$ python -q
>>> import numpy as np
>>> np.set_printoptions(precision=2, suppress=True, linewidth=200, sign=" ")
>>> def tidy(a):
...     return np.round(a, 2) + 0
... 
>>> F = np.array([[6, 5, 5], [9, 8, 2], [4, 5, 4], [1, 6, 9]])
>>> F[:, 2] = 4 * F[:, 1]
>>> F
array([[  6,   5,  20],
       [  9,   8,  32],
       [  4,   5,  20],
       [  1,   6,  24]])
>>> rng = np.random.default_rng(19482)
>>> other = F + rng.integers(-2, 3, (4, 2)) @ rng.integers(-2, 3, (2, 3))
>>> other
array([[  8,   4,  21],
       [ 13,   4,  32],
       [  8,   1,  20],
       [  3,   7,  27]])
>>> np.linalg.matrix_rank(other - F, tol=1e-8)
np.int64(2)
>>> np.abs(other - F).sum(axis=1)
array([ 4,  8,  8,  6])
>>> tidy(np.linalg.svd(other - F, compute_uv=False))
array([ 8.34,  3.81,  0.  ])
>>> mat = np.load("layer12.npy")
>>> mat
array([[10. ,  0.4,  0.6, -0.8],
       [ 5. , -0.3, -1.9,  0.3]])
>>> T = np.stack([mat, -1 * mat, mat[::-1]])
>>> T.shape
(3, 2, 4)
>>> tidy(np.linalg.norm(T, axis=(1, 2)))
array([ 11.4,  11.4,  11.4])
>>> print(T.sum(axis=0))
[[ 5.  -0.3 -1.9  0.3]
 [10.   0.4  0.6 -0.8]]
>>> other = mat / np.sqrt((mat ** 2).mean(axis=1, keepdims=True))
>>> np.linalg.matrix_rank(other) == np.linalg.matrix_rank(mat)
np.True_
>>> tidy(np.linalg.norm(other, axis=1))
array([ 2.,  2.])
>>> M = np.load("block5.npy")
>>> tidy(M)
array([[-0.18, -0.12, -0.96],
       [ 0.68, -0.59,  0.01],
       [ 0.61,  0.76, -0.19],
       [ 0.36, -0.24, -0.18]])
>>> Uu, sv, Vh = np.linalg.svd(M, full_matrices=False)
>>> tidy(np.sqrt((sv ** 2).sum())), tidy(np.linalg.norm(M))
(np.float64(1.73), np.float64(1.73))
>>> tidy(sv)
array([ 1.,  1.,  1.])
>>> (sv > 1e-8).sum()
np.int64(3)
>>> tidy(sv / sv[0])
array([ 1.,  1.,  1.])
>>> data = np.loadtxt("arr.csv", delimiter=",")
>>> data
array([[ 0.84,  0.12, -0.12,  0.  ],
       [-0.77, -0.11,  0.11,  0.  ],
       [ 0.56,  0.08, -0.08,  0.  ],
       [ 0.35,  0.05, -0.05,  0.  ]])
>>> ang = np.radians(90)
>>> Rm = np.eye(4)
>>> Rm[3, 3] = Rm[2, 2] = np.cos(ang)
>>> Rm[3, 2], Rm[2, 3] = -np.sin(ang), np.sin(ang)
>>> print(tidy(Rm))
[[ 1.  0.  0.  0.]
 [ 0.  1.  0.  0.]
 [ 0.  0.  0.  1.]
 [ 0.  0. -1.  0.]]
>>> other = data @ Rm.T
>>> tidy(np.linalg.svd(data, compute_uv=False)), tidy(np.linalg.svd(other, compute_uv=False))
(array([ 1.34,  0.  ,  0.  ,  0.  ]), array([ 1.34,  0.  ,  0.  ,  0.  ]))
>>> print(np.allclose(data @ data.T, other @ other.T))
True
>>> np.allclose(np.linalg.norm(data, axis=1), np.linalg.norm(other, axis=1))
True
>>> tidy(other)
array([[ 0.84,  0.12,  0.  ,  0.12],
       [-0.77, -0.11,  0.  , -0.11],
       [ 0.56,  0.08,  0.  ,  0.08],
       [ 0.35,  0.05,  0.  ,  0.05]])
>>> [round(float(x), 2) for x in np.linalg.svd(data, compute_uv=False)[:3]]
[1.34, 0.0, 0.0]
>>> np.linalg.cond(data) > 100
np.True_
>>> np.abs(np.diag(np.linalg.qr(data)[1])) > 1e-9
array([ True, False, False, False])
>>> try:
...     np.linalg.inv(data)
... except np.linalg.LinAlgError as e:
...     print(repr(e))
... 
LinAlgError('Singular matrix')
>>> print(np.linalg.lstsq(data[:-1].T, data[-1])[2])
1
>>> np.allclose(data[:-1].T @ np.linalg.lstsq(data[:-1].T, data[-1])[0], data[-1])
True
>>> proj = np.triu(np.array([[2, 3, 2, 0], [0, 2, 0, 0], [2, 1, 2, 2], [0, 3, 2, 0]]), 1) + np.eye(4)
>>> other = proj @ data @ np.linalg.inv(proj)
>>> tidy(proj @ data - data @ proj)
array([[-1.19, -2.69, -1.51,  0.24],
       [ 0.  ,  2.31,  1.54, -0.22],
       [ 0.7 , -1.58, -1.22,  0.16],
       [ 0.  , -1.05, -0.7 ,  0.1 ]])
>>> np.linalg.matrix_rank(other)
np.int64(1)
>>> tidy(np.trace(other)), np.trace(data)
(np.float64(0.65), np.float64(0.65))
>>> tidy(np.poly(other))
array([ 1.  , -0.65,  0.  ,  0.  ,  0.  ])
>>> X = np.load("m.npy")
>>> X
array([[  2.16, -17.73,  11.8 ,   1.84, -19.93],
       [ -1.87,   3.4 ,  -2.65,  -2.28,   4.66],
       [ -3.78,  -4.25,   0.32,  -4.49,  -0.13],
       [ 10.15,   0.06,   5.69,   9.86, -10.08]])
>>> Uu, sv, Vh = np.linalg.svd(X)
>>> np.argmax(sv[:-1] / (sv[1:] + 1e-6)) + 1
np.int64(2)
>>> tidy(sv)
array([ 32.38,  15.66,   0.76,   0.36])
>>> other = Uu[:, :2] @ np.diag(sv[:2]) @ Vh[:2]
>>> tidy(np.abs(X - other).max())
np.float64(0.42)
>>> np.linalg.matrix_rank(X, rtol=0.05)
np.int64(2)
>>> tidy(np.linalg.norm(X - other) / np.linalg.norm(X))
np.float64(0.02)
>>> other = X / np.sqrt((X ** 2).mean(axis=1, keepdims=True))
>>> np.linalg.matrix_rank(other) == np.linalg.matrix_rank(X)
np.True_
>>> tidy(np.linalg.norm(other, axis=1))
array([ 2.24,  2.24,  2.24,  2.24])
>>> r0 = np.array([3, 3])
>>> tidy(np.polyval(r0, X[1]))
array([-2.61, 13.2 , -4.95, -3.84, 16.98])
>>> tidy(np.convolve(X[1], r0))
array([ -5.61,   4.59,   2.25, -14.79,   7.14,  13.98])
>>> vec = np.array([2, 2, 0, 3, 1])
>>> h = np.maximum(X @ vec, 0)
>>> tidy(np.maximum(X @ vec, 0) - np.maximum(-X @ vec, 0))
array([-45.55,   0.88, -29.66,  39.92])
>>> print(tidy(np.tanh(X @ vec)))
[-1.    0.71 -1.    1.  ]
>>> K = np.load("run7.npy")
>>> tidy(K)
array([[ 0.49, -0.1 ,  0.49],
       [-0.1 ,  0.02, -0.1 ],
       [ 0.49, -0.1 ,  0.49]])
>>> Uu, sv, Vh = np.linalg.svd(K)
>>> print(np.argmax(sv[:-1] / (sv[1:] + 1e-6)) + 1)
1
>>> other = Uu[:, :1] @ np.diag(sv[:1]) @ Vh[:1]
>>> tidy(np.linalg.norm(K - other) / np.linalg.norm(K))
np.float64(0.0)
>>> tidy(other)
array([[ 0.49, -0.1 ,  0.49],
       [-0.1 ,  0.02, -0.1 ],
       [ 0.49, -0.1 ,  0.49]])
>>> tidy(other - other[0])
array([[ 0.  ,  0.  ,  0.  ],
       [-0.59,  0.12, -0.59],
       [ 0.  ,  0.  ,  0.  ]])
>>> np.zeros(3, 3)
Traceback (most recent call last):
  File "<python-input-79>", line 1, in <module>
    np.zeros(3, 3)
    ~~~~~~~~^^^^^^
TypeError: Cannot interpret '3' as a data type
>>> tidy(other.sum(axis=0))
array([ 0.88, -0.18,  0.88])
>>> tidy(other.mean(axis=0))
array([ 0.29, -0.06,  0.29])
>>> tidy(np.linalg.norm(other))
np.float64(1.0)
>>> tidy(np.diff(other, axis=0))
array([[-0.59,  0.12, -0.59],
       [ 0.59, -0.12,  0.59]])
>>> np.linalg.matrix_rank(other)
np.int64(1)
>>> ang = np.radians(120)
>>> Rm = np.eye(3)
>>> Rm[0, 0] = Rm[2, 2] = np.cos(ang)
>>> Rm[0, 2], Rm[2, 0] = -np.sin(ang), np.sin(ang)
>>> tidy(Rm)
array([[-0.5 ,  0.  , -0.87],
       [ 0.  ,  1.  ,  0.  ],
       [ 0.87,  0.  , -0.5 ]])
>>> other = K @ Rm.T
>>> np.allclose(np.linalg.norm(K, axis=1), np.linalg.norm(other, axis=1))
True
>>> tidy(np.linalg.svd(K, compute_uv=False)), tidy(np.linalg.svd(other, compute_uv=False))
(array([ 1.,  0.,  0.]), array([ 1.,  0.,  0.]))
>>> tidy(np.abs(other - K).max(axis=0))
array([ 1.16,  0.  ,  0.31])
>>> [round(float(x), 2) for x in np.linalg.svd(K, compute_uv=False)[:3]]
[1.0, 0.0, 0.0]
>>> print(tidy(np.linalg.norm(K, 2) / np.linalg.norm(K)))
1.0
>>> np.linalg.cond(K) > 100
np.True_
>>> np.linalg.matrix_rank(K, rtol=0.1)
np.int64(1)
>>> m1 = np.load("sample3.npy")
>>> print(m1)
[[ 6  7  6  7  6  7]
 [ 4 -4  4 -4  4 -4]
 [-3  4 -3  4 -3  4]
 [ 6  7  6  7  6  7]
 [ 4 -4  4 -4  4 -4]
 [-3  4 -3  4 -3  4]]
>>> [round(float(x), 2) for x in np.linalg.svd(m1, compute_uv=False)[:3]]
[23.0, 17.97, 0.0]
>>> np.argsort(-np.linalg.norm(m1, axis=0).round(6), kind="stable")[:3]
array([ 1,  3,  5])
>>> np.linalg.matrix_rank(m1, rtol=0.1)
np.int64(2)
>>> print(np.linalg.cond(m1) > 100)
True
>>> Uu, sv, Vh = np.linalg.svd(m1)
>>> V = Vh[:(sv > 1e-8).sum()]
>>> vec = m1[4] + 5 * m1[5] + rng.integers(2) * np.eye(6)[0]
>>> vec
array([-10.,  16., -11.,  16., -11.,  16.])
>>> tidy(V.T @ V)
array([[ 0.33,  0.  ,  0.33,  0.  ,  0.33,  0.  ],
       [ 0.  ,  0.33,  0.  ,  0.33,  0.  ,  0.33],
       [ 0.33,  0.  ,  0.33,  0.  ,  0.33,  0.  ],
       [ 0.  ,  0.33,  0.  ,  0.33,  0.  ,  0.33],
       [ 0.33,  0.  ,  0.33,  0.  ,  0.33,  0.  ],
       [ 0.  ,  0.33,  0.  ,  0.33,  0.  ,  0.33]])
>>> tidy(np.diag(V.T @ V))
array([ 0.33,  0.33,  0.33,  0.33,  0.33,  0.33])
>>> Uu, sv, Vh = np.linalg.svd(m1)
>>> np.argmax(sv[:-1] / (sv[1:] + 1e-6)) + 1
np.int64(2)
>>> tidy(sv)
array([ 23.  ,  17.97,   0.  ,   0.  ,   0.  ,   0.  ])
>>> other = Uu[:, :2] @ np.diag(sv[:2]) @ Vh[:2]
>>> np.linalg.matrix_rank(other)
np.int64(2)
>>> print(tidy(np.abs(m1 - other).max()))
0.0
>>> tidy(other)
array([[ 6.,  7.,  6.,  7.,  6.,  7.],
       [ 4., -4.,  4., -4.,  4., -4.],
       [-3.,  4., -3.,  4., -3.,  4.],
       [ 6.,  7.,  6.,  7.,  6.,  7.],
       [ 4., -4.,  4., -4.,  4., -4.],
       [-3.,  4., -3.,  4., -3.,  4.]])
>>> tidy(np.linalg.norm(m1 - other, 2)), tidy(sv[2])
(np.float64(0.0), np.float64(0.0))
>>> J = np.load("mat.npy")
>>> J
array([[-1, -1, -1, -1, -1],
       [-1, -2, -2, -2, -2],
       [-1, -2, -3, -3, -3],
       [-1, -2, -3, -4, -4],
       [-1, -2, -3, -4, -5]])
>>> # symmetric
>>> try:
...     np.linalg.cholesky(J)
... except np.linalg.LinAlgError as e:
...     print(e)
... 
Matrix is not positive definite
>>> [round(float(np.linalg.det(J[:i, :i])), 2) + 0 for i in range(1, 6)]
[-1.0, 1.0, -1.0, 1.0, -1.0]
>>> r0, v = m1[4], m1[1]
>>> r0 @ r0
np.int64(96)
>>> pr = (r0 @ v) / (r0 @ r0) * r0
>>> print((v - pr) @ r0)
0.0
>>> print(pr)
[ 4. -4.  4. -4.  4. -4.]
>>> print(np.outer(r0, v))
[[ 16 -16  16 -16  16 -16]
 [-16  16 -16  16 -16  16]
 [ 16 -16  16 -16  16 -16]
 [-16  16 -16  16 -16  16]
 [ 16 -16  16 -16  16 -16]
 [-16  16 -16  16 -16  16]]
